$ python -q
>>> import numpy as np
>>> from numpy import linalg as LA
>>> np.set_printoptions(precision=2, suppress=True, linewidth=140)
>>> def rnd(a):
...     return np.round(a, 2) + 0
... 
>>> K = np.load("a.npy")
>>> K
array([[0, 0, 1, 0, 0, 0, 0, 1],
       [0, 0, 0, 1, 0, 0, 0, 0],
       [1, 0, 0, 0, 0, 1, 1, 1],
       [0, 1, 0, 0, 0, 0, 1, 0],
       [0, 0, 0, 0, 0, 0, 1, 0],
       [0, 0, 1, 0, 0, 0, 0, 0],
       [0, 0, 1, 1, 1, 0, 0, 1],
       [1, 0, 1, 0, 0, 0, 1, 0]])
>>> vals, vecs = LA.eigh(K)
>>> vec = np.array([1, 5, 5, -3, 1, -4, -2, -4])
>>> rnd(vec @ K @ vec / (vec @ vec)), rnd(vals[0]), rnd(vals[-1])
(np.float64(-1.07), np.float64(-2.13), np.float64(2.84))
>>> rnd(LA.eigvalsh(K[1:, 1:]))
array([-1.96, -1.39, -0.76,  0.  ,  0.52,  1.11,  2.47])
>>> np.abs(K).sum(axis=1).max(), rnd(np.abs(vals).max())
(np.int64(4), np.float64(2.84))
>>> vec @ K @ vec
np.int64(-104)
>>> Y = LA.inv(K)
>>> rnd(LA.inv(Y))
array([[0., 0., 1., 0., 0., 0., 0., 1.],
       [0., 0., 0., 1., 0., 0., 0., 0.],
       [1., 0., 0., 0., 0., 1., 1., 1.],
       [0., 1., 0., 0., 0., 0., 1., 0.],
       [0., 0., 0., 0., 0., 0., 1., 0.],
       [0., 0., 1., 0., 0., 0., 0., 0.],
       [0., 0., 1., 1., 1., 0., 0., 1.],
       [1., 0., 1., 0., 0., 0., 1., 0.]])
>>> rnd(LA.det(K) * Y)
array([[ 0.,  0.,  0.,  0., -1., -1.,  0.,  1.],
       [ 0.,  0.,  0.,  1., -1.,  0.,  0.,  0.],
       [ 0.,  0.,  0.,  0.,  0.,  1.,  0.,  0.],
       [ 0.,  1.,  0.,  0.,  0.,  0.,  0.,  0.],
       [-1., -1.,  0.,  0.,  0.,  0.,  1.,  0.],
       [-1.,  0.,  1.,  0.,  0.,  2.,  0., -1.],
       [ 0.,  0.,  0.,  0.,  1.,  0.,  0.,  0.],
       [ 1.,  0.,  0.,  0.,  0., -1.,  0.,  0.]])
>>> rnd(LA.cond(K))
np.float64(9.3)
>>> rnd(LA.det(K) * LA.det(Y))
np.float64(1.0)
>>> rnd(np.abs(LA.eigvals(K)).max())
np.float64(2.84)
>>> K @ K
array([[2, 0, 1, 0, 0, 1, 2, 1],
       [0, 1, 0, 0, 0, 0, 1, 0],
       [1, 0, 4, 1, 1, 0, 1, 2],
       [0, 0, 1, 2, 1, 0, 0, 1],
       [0, 0, 1, 1, 1, 0, 0, 1],
       [1, 0, 0, 0, 0, 1, 1, 1],
       [2, 1, 1, 0, 0, 1, 4, 1],
       [1, 0, 2, 1, 1, 1, 1, 3]])
>>> LA.matrix_power(K, 2)
array([[2, 0, 1, 0, 0, 1, 2, 1],
       [0, 1, 0, 0, 0, 0, 1, 0],
       [1, 0, 4, 1, 1, 0, 1, 2],
       [0, 0, 1, 2, 1, 0, 0, 1],
       [0, 0, 1, 1, 1, 0, 0, 1],
       [1, 0, 0, 0, 0, 1, 1, 1],
       [2, 1, 1, 0, 0, 1, 4, 1],
       [1, 0, 2, 1, 1, 1, 1, 3]])
>>> vals, vecs = LA.eigh(K)
>>> rnd(vecs @ np.diag(vals) @ vecs.T)
array([[0., 0., 1., 0., 0., 0., 0., 1.],
       [0., 0., 0., 1., 0., 0., 0., 0.],
       [1., 0., 0., 0., 0., 1., 1., 1.],
       [0., 1., 0., 0., 0., 0., 1., 0.],
       [0., 0., 0., 0., 0., 0., 1., 0.],
       [0., 0., 1., 0., 0., 0., 0., 0.],
       [0., 0., 1., 1., 1., 0., 0., 1.],
       [1., 0., 1., 0., 0., 0., 1., 0.]])
>>> rnd(LA.eigvalsh(K @ K))
array([0.09, 0.26, 0.33, 1.  , 1.74, 1.95, 4.53, 8.09])
>>> rnd(vecs.T @ K @ vecs)
array([[-2.13,  0.  ,  0.  ,  0.  ,  0.  ,  0.  ,  0.  ,  0.  ],
       [ 0.  , -1.4 ,  0.  ,  0.  ,  0.  ,  0.  ,  0.  ,  0.  ],
       [ 0.  ,  0.  , -1.  ,  0.  ,  0.  ,  0.  ,  0.  ,  0.  ],
       [ 0.  ,  0.  ,  0.  , -0.51,  0.  ,  0.  ,  0.  ,  0.  ],
       [ 0.  ,  0.  ,  0.  ,  0.  ,  0.31,  0.  ,  0.  ,  0.  ],
       [ 0.  ,  0.  ,  0.  ,  0.  ,  0.  ,  0.57,  0.  ,  0.  ],
       [ 0.  ,  0.  ,  0.  ,  0.  ,  0.  ,  0.  ,  1.32,  0.  ],
       [ 0.  ,  0.  ,  0.  ,  0.  ,  0.  ,  0.  ,  0.  ,  2.84]])
>>> np.abs(vecs[:, -1]).round(6).argmax()
np.int64(2)
>>> G = K.T @ K
>>> G
array([[2, 0, 1, 0, 0, 1, 2, 1],
       [0, 1, 0, 0, 0, 0, 1, 0],
       [1, 0, 4, 1, 1, 0, 1, 2],
       [0, 0, 1, 2, 1, 0, 0, 1],
       [0, 0, 1, 1, 1, 0, 0, 1],
       [1, 0, 0, 0, 0, 1, 1, 1],
       [2, 1, 1, 0, 0, 1, 4, 1],
       [1, 0, 2, 1, 1, 1, 1, 3]])
>>> np.allclose(G, G.T)
True
>>> (K @ K.T).shape
(8, 8)
>>> rnd(LA.eigvalsh(G)[::-1])
array([8.09, 4.53, 1.95, 1.74, 1.  , 0.33, 0.26, 0.09])
>>> rnd(LA.svd(K, compute_uv=False) ** 2)
array([8.09, 4.53, 1.95, 1.74, 1.  , 0.33, 0.26, 0.09])
>>> LA.matrix_rank(G)
np.int64(8)
>>> E = np.load("case0.npy")
>>> E
array([[ 13.,  11.,  -9.,   6.],
       [-42., -32.,  22., -14.],
       [-18., -12.,   6.,  -6.],
       [ 18.,  13.,  -8.,   1.]])
>>> f = np.array([3, 3, 1])
>>> np.cross(E[2, :3], E[0, :3])
array([ 42., -84., -42.])
>>> np.correlate(E[2], E[0], "full")
array([-108.,   90.,  -54., -456.,  -36.,   12.,  -78.])
>>> np.array([np.convolve(row, f, "same") for row in E])
array([[  72.,   19.,    2.,    9.],
       [-222.,  -72.,   -8.,  -20.],
       [ -90.,  -36.,  -12.,  -12.],
       [  93.,   33.,   -8.,   -5.]])
>>> Y = E / LA.norm(E, axis=1, keepdims=True)
>>> G = Y @ Y.T
>>> rnd(LA.norm(Y, axis=1))
array([1., 1., 1., 1.])
>>> rnd(G[3])
array([ 0.95, -0.98, -0.97,  1.  ])
>>> np.argsort(-LA.norm(E, axis=0).round(6), kind="stable")[:3]
array([0, 1, 2])
>>> rnd(LA.norm(E, 2) / LA.norm(E))
np.float64(1.0)
>>> LA.cond(E) > 100
np.True_
>>> LA.matrix_rank(E, rtol=0.1)
np.int64(1)
>>> M = np.loadtxt("data.csv", delimiter=",")
>>> M
array([[-1.,  0.,  1.,  2.,  3.,  4.,  5.,  6.,  7.,  8.],
       [ 9., 10., 11., 12., 13., 14., 15., 16., 17., 18.],
       [19., 20., 21., 22., 23., 24., 25., 26., 27., 28.],
       [29., 30., 31., 32., 33., 34., 35., 36., 37., 38.],
       [39., 40., 41., 42., 43., 44., 45., 46., 47., 48.],
       [49., 50., 51., 52., 53., 54., 55., 56., 57., 58.],
       [59., 60., 61., 62., 63., 64., 65., 66., 67., 68.],
       [69., 70., 71., 72., 73., 74., 75., 76., 77., 78.]])
>>> # rank 2
>>> U, s, vt = LA.svd(M)
>>> np.argmax(s[:-1] / (s[1:] + 1e-6)) + 1
np.int64(2)
>>> Y = U[:, :2] @ np.diag(s[:2]) @ vt[:2]
>>> rnd(LA.norm(M - Y, 2)), rnd(s[2])
(np.float64(0.0), np.float64(0.0))
>>> rnd(LA.norm(M - Y) / LA.norm(M))
np.float64(0.0)
>>> feats = np.loadtxt("block14.csv", delimiter=",")
>>> feats
array([[0., 0., 0., 0., 1., 0.],
       [0., 0., 0., 1., 1., 0.],
       [0., 0., 0., 0., 0., 1.],
       [0., 1., 0., 0., 1., 0.],
       [1., 1., 0., 1., 0., 0.],
       [0., 0., 1., 0., 0., 0.]])
>>> LA.cond(M) > 100
np.True_
>>> LA.matrix_rank(M, rtol=0.1)
np.int64(1)
>>> rnd(LA.norm(M, 2) / LA.norm(M))
np.float64(1.0)
>>> [round(float(x), 2) for x in LA.svd(M, compute_uv=False)[:3]]
[401.33, 13.12, 0.0]
